% ipython --no-banner

In [1]: import numpy as np

In [2]: import numpy.linalg as la

In [3]: np.set_printoptions(precision=2, suppress=True, linewidth=200, legacy="1.25")

In [4]: def rd(a):
   ...:     return np.round(a, 2) + 0
   ...: 

In [5]: arr = np.load("mat.npy")

In [6]: arr
Out[6]: 
array([[1., 2., 3., 0., 0., 0., 2., 0., 2., 2., 1., 2., 0., 0.],
       [1., 1., 2., 2., 3., 3., 0., 3., 0., 3., 2., 0., 0., 0.],
       [0., 3., 1., 1., 0., 0., 0., 2., 2., 2., 3., 0., 0., 0.],
       [3., 3., 2., 2., 2., 1., 2., 1., 1., 0., 3., 3., 0., 0.],
       [1., 3., 3., 2., 2., 1., 1., 3., 3., 3., 3., 2., 0., 0.],
       [1., 0., 1., 2., 1., 3., 0., 3., 3., 3., 3., 2., 0., 0.],
       [0., 0., 1., 0., 0., 0., 2., 2., 2., 0., 2., 2., 0., 0.],
       [3., 2., 1., 3., 3., 2., 2., 0., 1., 0., 2., 1., 0., 0.],
       [0., 2., 2., 1., 3., 0., 1., 2., 1., 0., 0., 1., 0., 0.],
       [0., 0., 3., 3., 2., 3., 3., 3., 0., 2., 0., 3., 0., 0.],
       [0., 0., 1., 3., 3., 0., 0., 3., 3., 1., 1., 2., 0., 0.],
       [2., 0., 0., 0., 3., 3., 0., 3., 3., 3., 1., 2., 0., 0.],
       [0., 0., 0., 0., 0., 0., 0., 0., 0., 0., 0., 0., 1., 8.],
       [0., 0., 0., 0., 0., 0., 0., 0., 0., 0., 0., 0., 6., 1.]])

In [7]: U, sig, VT = la.svd(arr)

In [8]: np.argmax(sig[:-1] / (sig[1:] + 1e-6)) + 1
Out[8]: 13

In [9]: M2 = U[:, :13] @ np.diag(sig[:13]) @ VT[:13]

In [10]: la.matrix_rank(arr, rtol=0.05)
Out[10]: 12

In [11]: la.matrix_rank(M2)
Out[11]: 13

In [12]: rd(la.norm(arr - M2, 2)), rd(sig[13])
Out[12]: (0.02, 0.02)

In [13]: rd(la.norm(arr - M2) / la.norm(arr))
Out[13]: 0.0

In [14]: np.trace(arr)
Out[14]: 20.0

In [15]: np.allclose(arr @ arr.T, arr.T @ arr)
Out[15]: False

In [16]: rd(np.sort(np.abs(la.eigvals(arr))))
Out[16]: array([ 0.04,  1.5 ,  2.21,  2.31,  2.31,  2.43,  2.43,  3.33,  3.33,  3.4 ,  3.4 ,  5.93,  7.93, 19.08])

In [17]: rd(np.abs(la.eigvals(arr)).max())
Out[17]: 19.08

In [18]: la.cond(arr) > 100
Out[18]: True

In [19]: rd(la.norm(arr, 2) / la.norm(arr))
Out[19]: 0.77

In [20]: np.argsort(-la.norm(arr, axis=0).round(6), kind="stable")[:3]
Out[20]: array([ 7, 13,  4])

In [21]: la.matrix_rank(arr, rtol=0.1)
Out[21]: 10

In [22]: vec = np.array([-1, -9, 7, 6, 4, 5, 0, -2, -8, -7, -6, 7, 6, -5])

In [23]: y = arr @ vec

In [24]: print(y)
[-20.   4. -66.   2. -37. -18. -11.  13.   9.  63.   8. -18. -34.  31.]

In [25]: rd(la.solve(arr, y))
Out[25]: array([-1., -9.,  7.,  6.,  4.,  5.,  0., -2., -8., -7., -6.,  7.,  6., -5.])

In [26]: rd(la.solve(arr, arr[:, 1]))
Out[26]: array([0., 1., 0., 0., 0., 0., 0., 0., 0., 0., 0., 0., 0., 0.])

In [27]: F, _ = la.qr(np.array([[-0.2, 1.1, -1.4, -0.4, -0.1, 0.5, 0.1],
    ...:     [-0.8, 0.4, 2.3, -0.4, -0.1, 1.6, -0.4],
    ...:     [-0.1, -1.0, -0.6, 1.9, 0.3, -0.7, -0.7],
    ...:     [-0.4, -0.5, -1.3, -1.2, 1.0, -0.3, -1.4],
    ...:     [-1.5, -0.4, -0.8, -0.4, 0.7, 1.3, -1.5],
    ...:     [-0.1, -0.3, -1.3, 1.1, -1.6, 0.1, 0.1],
    ...:     [0.3, 1.1, -0.8, 1.0, 0.0, 0.7, -1.1]]))

In [28]: rd(F)
Out[28]: 
array([[-0.11, -0.58,  0.43, -0.06, -0.05, -0.67,  0.1 ],
       [-0.45, -0.29, -0.65,  0.19, -0.1 , -0.03,  0.5 ],
       [-0.06,  0.49,  0.14,  0.61,  0.4 , -0.37,  0.24],
       [-0.22,  0.21,  0.35, -0.53,  0.2 ,  0.21,  0.64],
       [-0.84,  0.03,  0.21,  0.07,  0.11,  0.17, -0.45],
       [-0.06,  0.14,  0.36,  0.35, -0.8 ,  0.18,  0.21],
       [ 0.17, -0.52,  0.26,  0.42,  0.36,  0.55,  0.13]])

In [29]: Q, r_ = la.qr(F)

In [30]: rd(r_)
Out[30]: 
array([[1., 0., 0., 0., 0., 0., 0.],
       [0., 1., 0., 0., 0., 0., 0.],
       [0., 0., 1., 0., 0., 0., 0.],
       [0., 0., 0., 1., 0., 0., 0.],
       [0., 0., 0., 0., 1., 0., 0.],
       [0., 0., 0., 0., 0., 1., 0.],
       [0., 0., 0., 0., 0., 0., 1.]])

In [31]: print(np.trace(Q @ Q.T))
7.0

In [32]: rd(np.abs(np.diag(r_)))
Out[32]: array([1., 1., 1., 1., 1., 1., 1.])

In [33]: mat = np.array([[-1, 2, 0, 0, 0, 0],
    ...:     [2, 1, 0, 0, 0, 0],
    ...:     [1, -2, 0, 0, 0, 0],
    ...:     [0, 0, -1, 2, 0, 0],
    ...:     [0, 0, 2, 1, 0, 0],
    ...:     [0, 0, 1, -2, 0, 0],
    ...:     [0, 0, 0, 0, -1, 2],
    ...:     [0, 0, 0, 0, 2, 1],
    ...:     [0, 0, 0, 0, 1, -2]])

In [34]: M2 = np.c_[mat[:, :4] @ np.array([[3, -1, 1, 1], [3, 0, -2, -1], [-2, 0, 1, 1], [0, -1, 3, 0]]), np.array([1, 2, 0, -3, 0, 3, 0, 1, 2])]

In [35]: M2
Out[35]: 
array([[ 3,  1, -5, -3,  1],
       [ 9, -2,  0,  1,  2],
       [-3, -1,  5,  3,  0],
       [ 2, -2,  5, -1, -3],
       [-4, -1,  5,  2,  0],
       [-2,  2, -5,  1,  3],
       [ 0,  0,  0,  0,  0],
       [ 0,  0,  0,  0,  1],
       [ 0,  0,  0,  0,  2]])

In [36]: rd(la.norm(M2 - mat @ la.lstsq(mat, M2)[0], axis=0))
Out[36]: array([0.  , 0.  , 0.  , 0.  , 1.58])

In [37]: la.cond(M2) > 100
Out[37]: False

In [38]: rd(la.norm(M2, 2) / la.norm(M2))
Out[38]: 0.74

In [39]: rd(np.abs(la.svd(M2)[2][-1]))
Out[39]: array([0.2 , 0.93, 0.32, 0.  , 0.03])

In [40]: [round(float(x), 2) for x in la.svd(M2, compute_uv=False)[:3]]
Out[40]: [13.13, 10.48, 5.52]

In [41]: print(round(np.log10(la.cond(M2))))
2

In [42]: rd(la.norm(mat, 2))
Out[42]: 3.16

In [43]: rd(la.norm(mat[6] - mat[7]))
Out[43]: 3.16

In [44]: vec = np.array([-5, 5, 0, -3, 4, 3])

In [45]: h = np.maximum(mat @ vec, 0)

In [46]: np.flatnonzero(h > 1e-9)
Out[46]: array([0, 5, 6, 7])

In [47]: print(h)
[15  0  0  0  0  6  2 11  0]

In [48]: mat * (h > 1e-9)[:, None]
Out[48]: 
array([[-1,  2,  0,  0,  0,  0],
       [ 0,  0,  0,  0,  0,  0],
       [ 0,  0,  0,  0,  0,  0],
       [ 0,  0,  0,  0,  0,  0],
       [ 0,  0,  0,  0,  0,  0],
       [ 0,  0,  1, -2,  0,  0],
       [ 0,  0,  0,  0, -1,  2],
       [ 0,  0,  0,  0,  2,  1],
       [ 0,  0,  0,  0,  0,  0]])
